$ ipython --no-banner

In [1]: import numpy as np

In [2]: from numpy import linalg as LA

In [3]: np.set_printoptions(precision=2, suppress=True, linewidth=100)

In [4]: data = np.load("sample13.npy")

In [5]: data
Out[5]: 
array([[ 3,  2, -2, -3],
       [-3, -1,  2, -3],
       [ 1,  3, -2, -2]])

In [6]: r0, r1 = data[1], data[2]

In [7]: r0 @ r1
Out[7]: np.int64(-4)

In [8]: p = (r0 @ r1) / (r0 @ r0) * r0

In [9]: print(round(float((r1 - p) @ r0), 2))
-0.0

In [10]: x = np.array([3, -7, 4, 6])

In [11]: h = np.maximum(data @ x, 0)

In [12]: data * (h > 1e-9)[:, None]
Out[12]: 
array([[0, 0, 0, 0],
       [0, 0, 0, 0],
       [0, 0, 0, 0]])

In [13]: np.flatnonzero(h > 1e-9)
Out[13]: array([], dtype=int64)

In [14]: print(np.tanh(data @ x))
[-1. -1. -1.]

In [15]: t = np.radians(30)

In [16]: r_ = np.eye(4)

In [17]: r_[2, 2] = r_[3, 3] = np.cos(t)

In [18]: r_[2, 3], r_[3, 2] = -np.sin(t), np.sin(t)

In [19]: r_
Out[19]: 
array([[ 1.  ,  0.  ,  0.  ,  0.  ],
       [ 0.  ,  1.  ,  0.  ,  0.  ],
       [ 0.  ,  0.  ,  0.87, -0.5 ],
       [ 0.  ,  0.  ,  0.5 ,  0.87]])

In [20]: M2 = data @ r_.T

In [21]: LA.svd(data, compute_uv=False), LA.svd(M2, compute_uv=False)
Out[21]: (array([6.62, 4.53, 1.6 ]), array([6.62, 4.53, 1.6 ]))

In [22]: np.allclose(LA.norm(data, axis=1), LA.norm(M2, axis=1))
Out[22]: True

In [23]: M2
Out[23]: 
array([[ 3.  ,  2.  , -0.23, -3.6 ],
       [-3.  , -1.  ,  3.23, -1.6 ],
       [ 1.  ,  3.  , -0.73, -2.73]])

In [24]: print(round(LA.det(r_), 2), np.round(np.trace(r_), 2))
1.0 3.73

In [25]: np.abs(M2 - data).max(axis=0)
Out[25]: array([0.  , 0.  , 1.77, 1.4 ])

In [26]: rng = np.random.default_rng(3122)

In [27]: M2 = data + rng.integers(-2, 3, (3, 2)) @ rng.integers(-2, 3, (2, 4))

In [28]: M2
Out[28]: 
array([[ 7,  4, -4, -5],
       [-5, -1,  4, -3],
       [-1,  2, -1, -1]])

In [29]: np.round(LA.svd(M2 - data, compute_uv=False), 2) + 0
Out[29]: array([6.37, 1.57, 0.  ])

In [30]: print(LA.matrix_rank(M2 - data, tol=1e-8))
2

In [31]: def softmax(z):
    ...:     e = np.exp(z - z.max(axis=-1, keepdims=True))
    ...:     return e / e.sum(axis=-1, keepdims=True)
    ...: 

In [32]: print(softmax(data).sum(axis=1))
[1. 1. 1.]

In [33]: np.round(softmax(data[0] + 4), 2) + 0
Out[33]: array([0.73, 0.27, 0.  , 0.  ])

In [34]: att = data @ data.T / np.sqrt(4)

In [35]: np.round(softmax(att + np.triu(np.full(att.shape, -np.inf), 1)), 2) + 0
Out[35]: 
array([[1.  , 0.  , 0.  ],
       [0.  , 1.  , 0.  ],
       [0.62, 0.  , 0.38]])

In [36]: softmax(att)[0] @ data
Out[36]: array([ 2.94,  2.03, -2.  , -2.97])

In [37]: np.round(softmax(att), 2) + 0
Out[37]: 
array([[0.97, 0.  , 0.03],
       [0.  , 1.  , 0.  ],
       [0.62, 0.  , 0.38]])

In [38]: K = np.array([[3.0, 0.0, 1.0, 2.0, 2.0, -2.0],
    ...:     [0.0, 2.0, 0.0, 0.0, 0.0, 0.0],
    ...:     [1.0, 0.0, 3.0, 2.0, 2.0, -2.0],
    ...:     [2.0, 0.0, 2.0, 6.0, 4.0, -4.0],
    ...:     [2.0, 0.0, 2.0, 4.0, 6.0, -4.0],
    ...:     [-2.0, 0.0, -2.0, -4.0, -4.0, 6.0]])

In [39]: M2 = K / LA.norm(K, axis=1, keepdims=True)

In [40]: cov = M2 @ M2.T

In [41]: (np.abs(cov) > 0.9).astype(int)
Out[41]: 
array([[1, 0, 0, 0, 0, 0],
       [0, 1, 0, 0, 0, 0],
       [0, 0, 1, 0, 0, 0],
       [0, 0, 0, 1, 1, 1],
       [0, 0, 0, 1, 1, 1],
       [0, 0, 0, 1, 1, 1]])

In [42]: np.argwhere(np.triu(np.abs(cov) > 0.95, 1))
Out[42]: array([], shape=(0, 2), dtype=int64)

In [43]: round(np.degrees(np.arccos(np.clip(cov[5, 3], -1, 1))), 2)
Out[43]: np.float64(161.33)

In [44]: (cov - 2 * np.eye(6)).round(6).argmax(axis=1)
Out[44]: array([3, 0, 3, 4, 3, 1])

In [45]: LA.norm(M2, axis=1)
Out[45]: array([1., 1., 1., 1., 1., 1.])

In [46]: cov
Out[46]: 
array([[ 1.  ,  0.  ,  0.82,  0.88,  0.88, -0.88],
       [ 0.  ,  1.  ,  0.  ,  0.  ,  0.  ,  0.  ],
       [ 0.82,  0.  ,  1.  ,  0.88,  0.88, -0.88],
       [ 0.88,  0.  ,  0.88,  1.  ,  0.95, -0.95],
       [ 0.88,  0.  ,  0.88,  0.95,  1.  , -0.95],
       [-0.88,  0.  , -0.88, -0.95, -0.95,  1.  ]])

In [47]: softmax(cov[5])
Out[47]: array([0.08, 0.19, 0.08, 0.07, 0.07, 0.51])

In [48]: softmax(cov[5] + 2)
Out[48]: array([0.08, 0.19, 0.08, 0.07, 0.07, 0.51])

In [49]: att = cov @ cov.T / np.sqrt(6)

In [50]: softmax(att)[5] @ cov
Out[50]: array([-0.6 ,  0.13, -0.6 , -0.65, -0.65,  0.69])

In [51]: M2 = np.array([[5, 3, 4], [3, 0, 3], [3, 0, 1]])

In [52]: cent = np.array([[-1, -1, -1, 2], [0, -1, -1, 1], [-2, 2, -1, 1], [0, 0, 0, -1]])

In [53]: W0 = np.block([[M2, np.zeros((3, 4))], [np.zeros((4, 3)), cent]])

In [54]: W0
Out[54]: 
array([[ 5.,  3.,  4.,  0.,  0.,  0.,  0.],
       [ 3.,  0.,  3.,  0.,  0.,  0.,  0.],
       [ 3.,  0.,  1.,  0.,  0.,  0.,  0.],
       [ 0.,  0.,  0., -1., -1., -1.,  2.],
       [ 0.,  0.,  0.,  0., -1., -1.,  1.],
       [ 0.,  0.,  0., -2.,  2., -1.,  1.],
       [ 0.,  0.,  0.,  0.,  0.,  0., -1.]])

In [55]: # splits into 2 blocks

In [56]: round(LA.det(W0), 2)
Out[56]: np.float64(54.0)

In [57]: (W0 != 0).astype(int)
Out[57]: 
array([[1, 1, 1, 0, 0, 0, 0],
       [1, 0, 1, 0, 0, 0, 0],
       [1, 0, 1, 0, 0, 0, 0],
       [0, 0, 0, 1, 1, 1, 1],
       [0, 0, 0, 0, 1, 1, 1],
       [0, 0, 0, 1, 1, 1, 1],
       [0, 0, 0, 0, 0, 0, 1]])

In [58]: print(np.sort(LA.eigvals(W0).real))
[-2.26 -1.11 -1.11 -1.   -0.37 -0.37  8.21]

In [59]: W0 @ W0
Out[59]: 
array([[46., 15., 33.,  0.,  0.,  0.,  0.],
       [24.,  9., 15.,  0.,  0.,  0.,  0.],
       [18.,  9., 13.,  0.,  0.,  0.,  0.],
       [ 0.,  0.,  0.,  3.,  0.,  3., -6.],
       [ 0.,  0.,  0.,  2., -1.,  2., -3.],
       [ 0.,  0.,  0.,  4., -2.,  1., -4.],
       [ 0.,  0.,  0.,  0.,  0.,  0.,  1.]])

In [60]: x = np.array([0, 0, 3, 1, 2, 3, 1])

In [61]: y = W0 @ x

In [62]: beta, lr = np.zeros(7), 1 / LA.norm(W0, 2) ** 2

In [63]: for i in range(30):
    ...:     beta -= lr * W0.T @ (W0 @ beta - y)
    ...:     if i % 5 == 0: print(i, round(LA.norm(W0 @ beta - y), 2))
    ...: 
0 5.82
5 4.16
10 3.47
15 3.12
20 2.89
25 2.7

In [64]: round(float(LA.cond(W0)), 2)
Out[64]: 19.81

In [65]: beta
Out[65]: array([ 0.78,  0.26,  1.86,  0.26,  1.22,  1.05, -0.74])

In [66]: idx = rng.permutation(7)

In [67]: M2 = W0[:, idx] * rng.choice([-1, 1], 7)

In [68]: M2
Out[68]: 
array([[-5.,  4., -0., -0.,  0.,  0., -3.],
       [-3.,  3., -0., -0.,  0.,  0., -0.],
       [-3.,  1., -0., -0.,  0.,  0., -0.],
       [-0.,  0.,  1.,  1., -1.,  2., -0.],
       [-0.,  0.,  1., -0., -1.,  1., -0.],
       [-0.,  0.,  1.,  2.,  2.,  1., -0.],
       [-0.,  0., -0., -0.,  0., -1., -0.]])

In [69]: left, _, Vt = LA.svd(W0.T @ M2)

In [70]: np.round(LA.lstsq(W0, M2)[0], 2) + 0
Out[70]: 
array([[-1.,  0.,  0.,  0.,  0.,  0.,  0.],
       [ 0.,  0.,  0.,  0.,  0.,  0., -1.],
       [ 0.,  1.,  0.,  0.,  0.,  0.,  0.],
       [ 0.,  0.,  0., -1.,  0.,  0.,  0.],
       [ 0.,  0.,  0.,  0.,  1.,  0.,  0.],
       [ 0.,  0., -1.,  0.,  0.,  0.,  0.],
       [ 0.,  0.,  0.,  0.,  0.,  1.,  0.]])

In [71]: np.round(left @ Vt, 2) + 0
Out[71]: 
array([[-1.,  0.,  0.,  0.,  0.,  0.,  0.],
       [ 0.,  0.,  0.,  0.,  0.,  0., -1.],
       [ 0.,  1.,  0.,  0.,  0.,  0.,  0.],
       [ 0.,  0.,  0., -1.,  0.,  0.,  0.],
       [ 0.,  0.,  0.,  0.,  1.,  0.,  0.],
       [ 0.,  0., -1.,  0.,  0.,  0.,  0.],
       [ 0.,  0.,  0.,  0.,  0.,  1.,  0.]])

In [72]: idx
Out[72]: array([0, 2, 5, 3, 4, 6, 1])
